$ python3 -q
>>> import numpy as np
>>> np.set_printoptions(precision=2, suppress=True, linewidth=200)
>>> W0 = np.array([[13.0, -12.0, 15.0, 0.0, 3.0],
...     [-12.0, 20.0, -20.0, 0.0, -4.0],
...     [15.0, -20.0, 29.0, 0.0, 5.0],
...     [0.0, 0.0, 0.0, 4.0, 0.0],
...     [3.0, -4.0, 5.0, 0.0, 5.0]])
>>> print(W0)
[[ 13. -12.  15.   0.   3.]
 [-12.  20. -20.   0.  -4.]
 [ 15. -20.  29.   0.   5.]
 [  0.   0.   0.   4.   0.]
 [  3.  -4.   5.   0.   5.]]
>>> t = np.radians(15)
>>> Rm = np.eye(5)
>>> Rm[0, 0] = Rm[2, 2] = np.cos(t)
>>> Rm[0, 2], Rm[2, 0] = -np.sin(t), np.sin(t)
>>> print(Rm)
[[ 0.97  0.   -0.26  0.    0.  ]
 [ 0.    1.    0.    0.    0.  ]
 [ 0.26  0.    0.97  0.    0.  ]
 [ 0.    0.    0.    1.    0.  ]
 [ 0.    0.    0.    0.    1.  ]]
>>> out = W0 @ Rm.T
>>> np.allclose(W0 @ W0.T, out @ out.T)
True
>>> np.linalg.svd(W0, compute_uv=False), np.linalg.svd(out, compute_uv=False)
(array([55.,  4.,  4.,  4.,  4.]), array([55.,  4.,  4.,  4.,  4.]))
>>> np.allclose(np.linalg.norm(W0, axis=1), np.linalg.norm(out, axis=1))
True
>>> out
array([[  8.67, -12.  ,  17.85,   0.  ,   3.  ],
       [ -6.41,  20.  , -22.42,   0.  ,  -4.  ],
       [  6.98, -20.  ,  31.89,   0.  ,   5.  ],
       [  0.  ,   0.  ,   0.  ,   4.  ,   0.  ],
       [  1.6 ,  -4.  ,   5.61,   0.  ,   5.  ]])
>>> K = np.loadtxt("a.csv", delimiter=",")
>>> K
array([[0., 0., 0.],
       [0., 0., 0.],
       [2., 1., 3.],
       [2., 1., 3.],
       [0., 0., 0.],
       [0., 2., 1.],
       [0., 2., 1.],
       [0., 0., 0.],
       [0., 0., 0.],
       [2., 1., 3.],
       [2., 1., 3.],
       [0., 0., 0.],
       [0., 0., 0.],
       [0., 0., 0.],
       [0., 3., 2.],
       [0., 0., 0.],
       [2., 2., 4.],
       [0., 2., 1.],
       [0., 0., 0.],
       [0., 0., 0.],
       [0., 0., 0.]])
>>> rng = np.random.default_rng(9191)
>>> lab = rng.permutation(3)
>>> out = K[:, lab] * rng.choice([-1, 1], 3)
>>> out
array([[-0., -0.,  0.],
       [-0., -0.,  0.],
       [-1., -2.,  3.],
       [-1., -2.,  3.],
       [-0., -0.,  0.],
       [-2., -0.,  1.],
       [-2., -0.,  1.],
       [-0., -0.,  0.],
       [-0., -0.,  0.],
       [-1., -2.,  3.],
       [-1., -2.,  3.],
       [-0., -0.,  0.],
       [-0., -0.,  0.],
       [-0., -0.,  0.],
       [-3., -0.,  2.],
       [-0., -0.,  0.],
       [-2., -2.,  4.],
       [-2., -0.,  1.],
       [-0., -0.,  0.],
       [-0., -0.,  0.],
       [-0., -0.,  0.]])
>>> Uu, _, VT = np.linalg.svd(K.T @ out)
>>> lab
array([1, 0, 2])
